$ python3 -q
>>> import numpy as np
>>> from numpy import linalg as LA
>>> np.set_printoptions(suppress=True, linewidth=140)
>>> tidy = lambda a: np.round(a, 3) + 0
>>> F = np.load("case1.npy")
>>> F
array([[ 0., -2.,  1.,  0.],
       [-2.,  0., -1.,  0.],
       [ 2., -1., -1.,  0.],
       [ 0.,  0.,  0., -2.]])
>>> Y = F / np.sqrt((F ** 2).mean(axis=1, keepdims=True))
>>> LA.matrix_rank(Y) == LA.matrix_rank(F)
np.True_
>>> LA.matrix_rank(F - F.mean(axis=1, keepdims=True))
np.int64(3)
>>> mat = np.loadtxt("data.csv", delimiter=",")
>>> mat
array([[ -4.454,  12.858,  -4.481,  -6.258,  -6.425],
       [ 10.387,  -0.934,  -8.202,  -5.753,  -0.814],
       [  3.257,  -1.505,   4.251,  -0.992,   1.855],
       [  6.352,   6.131, -11.118,   3.883,  -1.069],
       [ -1.591,   1.475,   6.295,  -4.712,   0.991],
       [  3.129,  -7.873,  -8.407,   0.12 ,  -4.304],
       [  1.018,  -5.346,   0.544,  -1.492,  -1.267],
       [ -0.625,  -5.038,  -2.853,  -1.613,   3.371],
       [  2.61 ,  -6.657,  -0.765,   3.185,   8.167],
       [  2.529,  -6.608,  -0.156,   1.219,  -2.628],
       [ -6.429,   1.887,   4.079,  -6.113,  -3.342],
       [ -3.172,   4.976,  -0.302, -10.015, -10.726],
       [ 13.087,  -8.68 , -13.66 ,   2.852,  12.941],
       [  1.578,  -6.822,  -3.588,   1.719,  -7.683],
       [ -5.184,  11.372,   8.048,  -0.52 ,   3.513],
       [ -3.836,   8.708,  -8.809,   5.095,  -7.748],
       [ -6.486,   5.324,   0.455,  -0.496,  -7.747],
       [  0.084,  -3.141,  -7.808,  -2.341,   0.271],
       [  3.422,   0.336,  -6.048,  -4.601,  -4.217],
       [  2.04 , -12.485,   5.257,   4.018,   1.693],
       [ -1.809,  -4.995,   7.278,   6.628,   2.569]])
>>> def softmax(z):
...     e = np.exp(z - z.max(axis=-1, keepdims=True))
...     return e / e.sum(axis=-1, keepdims=True)
... 
>>> tidy(softmax(mat[7]))
array([0.018, 0.   , 0.002, 0.007, 0.973])
>>> tidy(softmax(mat[7] + -1))
array([0.018, 0.   , 0.002, 0.007, 0.973])
>>> att = mat @ mat.T / np.sqrt(5)
>>> softmax(att).round(6).argmax(axis=1)
array([ 0, 12, 19,  3, 14, 12, 19, 12, 12, 19, 11, 11, 12, 13, 14, 15,  0, 12,  1, 19, 20])
